% python3 -q
>>> import numpy as np
>>> np.set_printoptions(suppress=True, linewidth=160)
>>> def rnd(a):
...     return np.round(a, 3) + 0
... 
>>> data = np.load("m.npy")
>>> data
array([[ 0.7, -0.3,  0.3],
       [ 0.7, -0.3,  2. ],
       [-0.1,  1.8, -0.7],
       [-0.2,  1.2,  0.6],
       [-1.2,  3.6, -0.7],
       [ 0. , -0.7,  2. ],
       [-1.5,  0.5, -1.1],
       [12. , -2. ,  5. ],
       [-0.7,  0.9, -0.5],
       [ 0.2,  1.1,  0.9]])
>>> # row 7 is much longer than the rest
>>> C2 = np.cov(data, rowvar=False)
>>> rnd(C2)
array([[15.494, -4.007,  6.318],
       [-4.007,  2.357, -2.187],
       [ 6.318, -2.187,  3.402]])
>>> rnd(np.corrcoef(data.T))
array([[ 1.   , -0.663,  0.87 ],
       [-0.663,  1.   , -0.772],
       [ 0.87 , -0.772,  1.   ]])
>>> rnd(data.std(axis=0))
array([3.734, 1.457, 1.75 ])
>>> np.argwhere(np.triu(np.abs(np.corrcoef(data.T)) > 0.8, 1))
array([[0, 2]])
>>> np.linalg.matrix_rank(C2, rtol=0.1)
np.int64(1)
>>> [round(float(x), 3) for x in np.linalg.svd(C2, compute_uv=False)[:3]]
[19.405, 1.402, 0.447]
>>> rnd(np.abs(np.linalg.svd(C2)[2][-1]))
array([0.218, 0.501, 0.837])
>>> round(np.log10(np.linalg.cond(C2)))
2
>>> vec = np.array([0, 3, 2])
>>> y = data @ vec
>>> rnd(np.linalg.lstsq(data, y)[0])
array([0., 3., 2.])
>>> rnd(np.linalg.pinv(data) @ data)
array([[1., 0., 0.],
       [0., 1., 0.],
       [0., 0., 1.]])
>>> rnd(y)
array([-0.3,  3.1,  4. ,  4.8,  9.4,  1.9, -0.7,  4. ,  1.7,  5.1])
>>> rng = np.random.default_rng(76)
>>> y = y + 0.1 * rng.normal(size=10)
>>> rnd(y)
array([-0.357,  3.275,  4.098,  4.851,  9.507,  1.744, -0.637,  4.143,  1.839,  4.944])
>>> c, *_ = np.linalg.lstsq(data, y)
>>> [round(float(np.linalg.norm(np.linalg.solve(data.T @ data + lam * np.eye(3), data.T @ y))), 2) for lam in (0, 1, 10, 100)]
[3.62, 3.34, 2.07, 0.48]
>>> rnd(np.linalg.norm(y - data @ c))
np.float64(0.326)
>>> rnd(c)
array([0.027, 3.035, 1.977])
>>> c.round()
array([0., 3., 2.])
>>> Ac = (data - data.mean(axis=0)) / data.std(axis=0)
>>> np.argwhere(np.abs(Ac) > 2)
array([[4, 1],
       [7, 0],
       [7, 2]])
>>> c = np.linalg.lstsq(np.delete(Ac, 1, axis=1), Ac[:, 1])[0]
>>> rnd(1 - np.var(Ac[:, 1] - np.delete(Ac, 1, axis=1) @ c))
np.float64(0.597)
